>>> import numpy as np
>>> np.set_printoptions(suppress=True, linewidth=100)
>>> def rnd(a):
...     return np.round(a, 3) + 0
... 
>>> m1 = np.load("block11.npy")
>>> m1
array([[2., 1., 0.],
       [0., 2., 1.],
       [0., 0., 2.]])
>>> O = m1.astype(float).copy()
>>> for j in range(3):
...     O[:, j] -= O[:, :j] @ (O[:, :j].T @ O[:, j])
...     O[:, j] /= np.linalg.norm(O[:, j])
... 
>>> O
array([[1., 0., 0.],
       [0., 1., 0.],
       [0., 0., 1.]])
>>> vec = np.array([0, 1, -1])
>>> a = np.maximum(m1 @ vec, 0)
>>> rnd(np.tanh(m1 @ vec))
array([ 0.762,  0.762, -0.964])
>>> np.maximum(m1 @ (3 * vec), 0)
array([3., 3., 0.])
>>> a
array([1., 1., 0.])
>>> m1 * (a > 1e-9)[:, None]
array([[2., 1., 0.],
       [0., 2., 1.],
       [0., 0., 0.]])
>>> np.flatnonzero(a > 1e-9)
array([0, 1])
>>> feats = np.loadtxt("out9.csv", delimiter=",")
>>> print(rnd(feats))
[[0.2   0.2   0.2   0.2   0.    0.2   0.   ]
 [0.    0.333 0.333 0.    0.    0.333 0.   ]
 [0.    0.    0.333 0.    0.333 0.333 0.   ]
 [0.167 0.167 0.    0.333 0.167 0.167 0.   ]
 [0.    0.25  0.    0.    0.25  0.25  0.25 ]
 [0.5   0.    0.    0.    0.    0.5   0.   ]
 [0.    0.25  0.    0.    0.    0.25  0.5  ]]
>>> rng = np.random.default_rng(8)
>>> z = rng.permutation(7)
>>> B = feats[:, z] * rng.choice([-1, 1], 7)
>>> rnd(B)
array([[ 0.2  ,  0.2  ,  0.   ,  0.2  , -0.2  , -0.2  ,  0.   ],
       [ 0.   ,  0.   ,  0.   ,  0.333, -0.333, -0.333,  0.   ],
       [ 0.   ,  0.   ,  0.   ,  0.333,  0.   , -0.333,  0.333],
       [ 0.333,  0.167,  0.   ,  0.167, -0.167,  0.   ,  0.167],
       [ 0.   ,  0.   ,  0.25 ,  0.25 , -0.25 ,  0.   ,  0.25 ],
       [ 0.   ,  0.5  ,  0.   ,  0.5  ,  0.   ,  0.   ,  0.   ],
       [ 0.   ,  0.   ,  0.5  ,  0.25 , -0.25 ,  0.   ,  0.   ]])
>>> U, _, vt = np.linalg.svd(feats.T @ B)
>>> print(rnd(U @ vt))
[[ 0.  1.  0.  0.  0.  0.  0.]
 [ 0.  0.  0.  0. -1.  0.  0.]
 [ 0.  0.  0.  0.  0. -1.  0.]
 [ 1.  0.  0.  0.  0.  0.  0.]
 [ 0.  0.  0.  0.  0.  0.  1.]
 [ 0.  0.  0.  1.  0.  0.  0.]
 [ 0.  0.  1.  0.  0.  0.  0.]]
>>> rnd(np.linalg.lstsq(feats, B)[0])
array([[ 0.,  1.,  0.,  0.,  0.,  0.,  0.],
       [ 0.,  0.,  0.,  0., -1.,  0.,  0.],
       [ 0.,  0.,  0.,  0.,  0., -1.,  0.],
       [ 1.,  0.,  0.,  0.,  0.,  0.,  0.],
       [ 0.,  0.,  0.,  0.,  0.,  0.,  1.],
       [ 0.,  0.,  0.,  1.,  0.,  0.,  0.],
       [ 0.,  0.,  1.,  0.,  0.,  0.,  0.]])
>>> print(rnd(np.sort(np.abs(np.linalg.eigvals(feats)))))
[0.121 0.25  0.328 0.328 0.378 0.378 1.   ]
>>> rnd(np.abs(np.linalg.eigvals(feats)).max())
np.float64(1.0)
>>> print(rnd(np.linalg.det(feats)))
0.0
>>> rnd((feats - feats.T) / 2)
array([[ 0.   ,  0.1  ,  0.1  ,  0.017,  0.   , -0.15 ,  0.   ],
       [-0.1  ,  0.   ,  0.167, -0.083, -0.125,  0.167, -0.125],
       [-0.1  , -0.167,  0.   ,  0.   ,  0.167,  0.167,  0.   ],
       [-0.017,  0.083,  0.   ,  0.   ,  0.083,  0.083,  0.   ],
       [ 0.   ,  0.125, -0.167, -0.083,  0.   ,  0.125,  0.125],
       [ 0.15 , -0.167, -0.167, -0.083, -0.125,  0.   , -0.125],
       [ 0.   ,  0.125,  0.   ,  0.   , -0.125,  0.125,  0.   ]])
>>> rnd((feats + feats.T) / 2)
array([[0.2  , 0.1  , 0.1  , 0.183, 0.   , 0.35 , 0.   ],
       [0.1  , 0.333, 0.167, 0.083, 0.125, 0.167, 0.125],
       [0.1  , 0.167, 0.333, 0.   , 0.167, 0.167, 0.   ],
       [0.183, 0.083, 0.   , 0.333, 0.083, 0.083, 0.   ],
       [0.   , 0.125, 0.167, 0.083, 0.25 , 0.125, 0.125],
       [0.35 , 0.167, 0.167, 0.083, 0.125, 0.5  , 0.125],
       [0.   , 0.125, 0.   , 0.   , 0.125, 0.125, 0.5  ]])
